% python3 -q
>>> import numpy as np
>>> np.set_printoptions(suppress=True, linewidth=120)
>>> K = np.load("block1.npy")
>>> K
array([[ 1.,  3.,  3.,  0.],
       [ 0.,  0., -1.,  0.],
       [ 2.,  1.,  1.,  0.],
       [ 0.,  0.,  0.,  2.]])
>>> # splits into 2 blocks
>>> B = np.linalg.inv(K)
>>> B
array([[-0.2,  0. ,  0.6,  0. ],
       [ 0.4,  1. , -0.2,  0. ],
       [-0. , -1. , -0. , -0. ],
       [ 0. ,  0. ,  0. ,  0.5]])
>>> (np.abs(B) > 1e-9).astype(int)
array([[1, 0, 1, 0],
       [1, 1, 1, 0],
       [0, 1, 0, 0],
       [0, 0, 0, 1]])
>>> round(float(np.linalg.cond(K)), 2)
7.02
>>> np.round(np.linalg.inv(B), 2)
array([[ 1.,  3.,  3.,  0.],
       [-0., -0., -1., -0.],
       [ 2.,  1.,  1.,  0.],
       [ 0.,  0.,  0.,  2.]])
>>> np.round(K @ B, 2) + 0
array([[1., 0., 0., 0.],
       [0., 1., 0., 0.],
       [0., 0., 1., 0.],
       [0., 0., 0., 1.]])
>>> np.allclose(B, K.T)
False
>>> O, _ = np.linalg.qr(np.array([[-0.3], [0.3], [-0.5], [-1.3]]))
>>> data = O @ O.T
>>> data.round(2)
array([[ 0.04, -0.04,  0.07,  0.18],
       [-0.04,  0.04, -0.07, -0.18],
       [ 0.07, -0.07,  0.12,  0.31],
       [ 0.18, -0.18,  0.31,  0.8 ]])
>>> ev, vecs = np.linalg.eigh(data)
>>> vec = np.array([-2, 2, 0, 1])
>>> np.round(vecs * np.abs(ev) @ vecs.T, 2)
array([[ 0.04, -0.04,  0.07,  0.18],
       [-0.04,  0.04, -0.07, -0.18],
       [ 0.07, -0.07,  0.12,  0.31],
       [ 0.18, -0.18,  0.31,  0.8 ]])
>>> np.round(vec @ data @ vec, 2)
np.float64(0.0)
>>> np.round(vecs * np.maximum(ev, 0) @ vecs.T, 2)
array([[ 0.04, -0.04,  0.07,  0.18],
       [-0.04,  0.04, -0.07, -0.18],
       [ 0.07, -0.07,  0.12,  0.31],
       [ 0.18, -0.18,  0.31,  0.8 ]])
>>> rank = np.linalg.matrix_rank(data)
>>> rank
np.int64(1)
>>> ns = np.linalg.svd(data)[2][rank:].T
>>> np.linalg.matrix_rank(data.T @ data), np.linalg.matrix_rank(data @ data.T)
(np.int64(1), np.int64(1))
>>> np.allclose(data @ ns, 0)
True
>>> ns.shape
(4, 3)
>>> [int(np.linalg.matrix_rank(data[:, :j + 1])) for j in range(4)]
[1, 1, 1, 1]
>>> rng = np.random.default_rng(338)
>>> lab = rng.permutation(4)
>>> lab
array([3, 2, 0, 1])
>>> B = data[lab][:, lab]
>>> np.round(np.diag(B), 2)
array([0.8 , 0.12, 0.04, 0.04])
>>> np.round(np.sort(np.abs(np.linalg.eigvals(B))), 2) + 0
array([0., 0., 0., 1.])
>>> B.round(2)
array([[ 0.8 ,  0.31,  0.18, -0.18],
       [ 0.31,  0.12,  0.07, -0.07],
       [ 0.18,  0.07,  0.04, -0.04],
       [-0.18, -0.07, -0.04,  0.04]])
>>> round(float(np.linalg.det(B)), 2), round(np.linalg.det(data[lab]), 2)
(-0.0, np.float64(-0.0))
>>> W0 = np.load("test8.npy")
>>> W0
array([[1, 0, 0],
       [0, 2, 0],
       [0, 0, 1]])
>>> # 3 groups of indices that never mix
>>> ev, vecs = np.linalg.eigh(W0)
>>> vec = np.array([-1, -2, 0])
>>> np.abs(W0).sum(axis=1).max(), np.abs(ev).max()
(np.int64(2), np.float64(2.0))
>>> vecs * np.abs(ev) @ vecs.T
array([[1., 0., 0.],
       [0., 2., 0.],
       [0., 0., 1.]])
>>> np.round(vecs * np.sqrt(ev) @ vecs.T, 2)
array([[1.  , 0.  , 0.  ],
       [0.  , 1.41, 0.  ],
       [0.  , 0.  , 1.  ]])
>>> (np.sign(vecs[:, -1].round(6)) == np.sign(vecs[0, -1].round(6))).astype(int)
array([1, 0, 1])
>>> def softmax(z):
...     e = np.exp(z - z.max(axis=-1, keepdims=True))
...     return e / e.sum(axis=-1, keepdims=True)
... 
>>> np.round(softmax(K[0] + 4), 2)
array([0.06, 0.46, 0.46, 0.02])
>>> np.round(softmax(10 * K[0]), 2) + 0
array([0. , 0.5, 0.5, 0. ])
>>> att = K @ K.T / np.sqrt(4)
>>> np.round(softmax(att)[0] @ K, 2) + 0
array([1.  , 2.99, 2.99, 0.  ])
>>> np.round(softmax(att + np.triu(np.full(att.shape, -np.inf), 1)), 2)
array([[1.  , 0.  , 0.  , 0.  ],
       [0.12, 0.88, 0.  , 0.  ],
       [0.73, 0.01, 0.27, 0.  ],
       [0.1 , 0.1 , 0.1 , 0.71]])
>>> softmax(att).round(6).argmax(axis=1)
array([0, 1, 0, 3])
>>> W = np.array([[3, 2, 1, 3, 3, 2], [3, 3, 3, 2, 1, 0], [0, 1, 0, 2, 2, 2]])
>>> coef = np.array([0, 2, 0, 1, 1, 0])
>>> hid = np.maximum(W0 @ W + coef, 0)
>>> (hid > 0).astype(int)
array([[1, 1, 1, 1, 1, 1],
       [1, 1, 1, 1, 1, 0],
       [0, 1, 0, 1, 1, 1]])
>>> hid
array([[3, 4, 1, 4, 4, 2],
       [6, 8, 6, 5, 3, 0],
       [0, 3, 0, 3, 3, 2]])
>>> W2 = np.array([[3, 0, 2], [0, 2, 0], [3, 3, 3], [3, 2, 2], [2, 0, 0], [3, 0, 2]])
>>> W @ W2
array([[33, 13, 19],
       [26, 19, 19],
       [16,  6,  8]])
>>> hid @ W2
array([[38, 19, 21],
       [57, 44, 40],
       [21, 12, 10]])
>>> (hid @ W2).round(6).argmax(axis=1)
array([0, 0, 0])
>>> vec = np.ones(3)
>>> for _ in range(6):
...     vec = W0 @ vec
...     vec /= np.linalg.norm(vec)
...     print(round(vec @ W0 @ vec, 2))
... 
1.67
1.89
1.97
1.99
2.0
2.0
>>> vec.round(2)
array([0.02, 1.  , 0.02])
>>> round(np.linalg.eigvalsh(W0)[-1], 2)
np.float64(2.0)
>>> X = np.minimum.outer(np.arange(1, 5), np.arange(1, 5)) * -1
>>> X
array([[-1, -1, -1, -1],
       [-1, -2, -2, -2],
       [-1, -2, -3, -3],
       [-1, -2, -3, -4]])
>>> # symmetric, so the eigenvalues are real
>>> ev, vecs = np.linalg.eigh(X)
>>> ev.round(2)
array([-8.29, -1.  , -0.43, -0.28])
>>> ev.sum(), np.trace(X)
(np.float64(-10.0), np.int64(-10))
>>> np.round(np.linalg.eigvalsh(X + 3 * np.eye(4)), 2)
array([-5.29,  2.  ,  2.57,  2.72])
>>> np.round(vecs @ np.diag(ev) @ vecs.T, 2)
array([[-1., -1., -1., -1.],
       [-1., -2., -2., -2.],
       [-1., -2., -3., -3.],
       [-1., -2., -3., -4.]])
>>> B = np.linalg.inv(X)
>>> round(np.linalg.cond(X), 2)
np.float64(29.28)
>>> np.round(np.linalg.det(X) * B, 2)
array([[-2.,  1., -0., -0.],
       [ 1., -2.,  1., -0.],
       [-0.,  1., -2.,  1.],
       [-0., -0.,  1., -1.]])
>>> round(float(np.linalg.slogdet(X)[0]), 2)
1.0
>>> B
array([[-2.,  1., -0., -0.],
       [ 1., -2.,  1., -0.],
       [-0.,  1., -2.,  1.],
       [-0., -0.,  1., -1.]])
>>> np.allclose(B, X.T)
False
>>> round(np.linalg.det(X) * np.linalg.det(B), 2)
np.float64(1.0)
>>> F = np.load("layer11.npy")
>>> F
array([[ 0,  3,  0, -2],
       [ 0,  0,  0,  1],
       [ 0,  0,  0, -2],
       [ 0,  0,  0,  0]])
>>> O, r_ = np.linalg.qr(X)
>>> r_.round(2)
array([[ 2.  ,  3.5 ,  4.5 ,  5.  ],
       [ 0.  ,  0.87,  1.44,  1.73],
       [ 0.  ,  0.  ,  0.82,  1.22],
       [ 0.  ,  0.  ,  0.  , -0.71]])
>>> O.round(2) + 0
array([[-0.5 ,  0.87,  0.  ,  0.  ],
       [-0.5 , -0.29,  0.82,  0.  ],
       [-0.5 , -0.29, -0.41, -0.71],
       [-0.5 , -0.29, -0.41,  0.71]])
>>> abs(r_[0, 0]), round(float(np.linalg.norm(X[:, 0])), 2)
(np.float64(2.0), 2.0)
>>> np.round(O @ r_, 2)
array([[-1., -1., -1., -1.],
       [-1., -2., -2., -2.],
       [-1., -2., -3., -3.],
       [-1., -2., -3., -4.]])
>>> np.allclose(r_.T @ r_, X.T @ X)
True
>>> np.linalg.matrix_rank(F, rtol=0.1)
np.int64(2)
>>> np.linalg.cond(F) > 100
np.True_
>>> np.round(np.linalg.norm(F, 2) / np.linalg.norm(F), 2)
np.float64(0.91)
>>> [round(float(x), 2) for x in np.linalg.svd(data, compute_uv=False)[:3]]
[1.0, 0.0, 0.0]
>>> np.argsort(-np.linalg.norm(data, axis=0).round(6), kind="stable")[:3]
array([3, 2, 0])
>>> round(float(np.linalg.norm(data, 2) / np.linalg.norm(data)), 2)
1.0
>>> m1 = np.load("out3.npy")
>>> m1
array([[ 2.98, -1.54, 16.26],
       [ 3.73, -2.14, 16.47],
       [-7.01, -4.06, -1.12],
       [ 4.44, -2.43, 17.27],
       [-6.62, -3.25,  0.26],
       [-7.83, -4.98, -2.69],
       [-7.17, -3.88, -0.96],
       [-7.27, -3.05, -1.17],
       [-8.01, -2.94, -1.78],
       [-9.17, -3.21, -1.53],
       [ 2.83, -3.7 , 15.77],
       [-8.85, -3.29, -1.54],
       [ 3.31, -2.94, 16.29],
       [ 2.95, -1.42, 15.93],
       [-8.08, -5.28, -1.16],
       [ 3.52, -2.78, 16.1 ],
       [ 3.04, -2.1 , 14.44],
       [ 3.53, -0.72, 16.28],
       [-6.44, -3.81, -0.65],
       [ 3.84, -2.41, 16.03]])
>>> cov = np.cov(m1, rowvar=False)
>>> np.round(m1.std(axis=0), 2)
array([5.57, 1.11, 8.69])
>>> np.argsort(-m1.std(axis=0).round(6), kind="stable")
array([2, 0, 1])
>>> np.round(np.median(m1, axis=0), 2)
array([-1.81, -3.  ,  7.35])
>>> round(np.corrcoef(m1[:, 2], m1[:, 1])[0, 1], 2)
np.float64(0.71)
>>> cov.shape
(3, 3)
>>> np.argwhere(np.triu(np.abs(np.corrcoef(m1.T)) > 0.8, 1))
array([[0, 2]])
>>> d = np.linalg.norm(m1[:, None] - m1[None], axis=-1)
>>> d.mean(axis=1).argmax()
np.int64(5)
>>> np.linalg.matrix_rank(d ** 2)
np.int64(5)
>>> M, _ = np.linalg.qr(np.array([[-0.3, 0.7, 0.4], [0.4, -0.5, -0.3], [0.7, 0.8, -1.6]]))
>>> M.round(2)
array([[-0.35,  0.65,  0.67],
       [ 0.46, -0.5 ,  0.73],
       [ 0.81,  0.57, -0.13]])
>>> round(float(np.linalg.norm(M[2], 1)), 2), np.round(np.linalg.norm(M[2], np.inf), 2)
(1.51, np.float64(0.81))
>>> np.round(np.linalg.norm(M, axis=0), 2)
array([1., 1., 1.])
>>> round(float(np.linalg.norm(M, 1)), 2), round(np.linalg.norm(M, np.inf), 2)
(1.72, np.float64(1.7))
>>> A = np.array([[0.9, -0.5, -1.2, 1.5], [0.4, 1.0, -1.0, 0.5]])
>>> A[:, 3] *= 20
>>> A
array([[ 0.9, -0.5, -1.2, 30. ],
       [ 0.4,  1. , -1. , 10. ]])
>>> # column 3 is much longer than the rest
>>> r0 = np.array([3, 2])
>>> np.polyval(r0, A[1])
array([ 3.2,  5. , -1. , 32. ])
>>> np.round(np.cross(A[1, :3], A[0, :3]), 2)
array([-1.7 , -0.42, -1.1 ])
>>> np.round(np.array([np.convolve(row, r0, "same") for row in A]), 2)
array([[ 2.7,  0.3, -4.6, 87.6],
       [ 1.2,  3.8, -1. , 28. ]])
>>> np.round(np.convolve(A[1], r0), 2)
array([ 1.2,  3.8, -1. , 28. , 20. ])
>>> vec = np.array([2, 0, 0, 3])
>>> h = np.maximum(A @ vec, 0)
>>> h
array([91.8, 30.8])
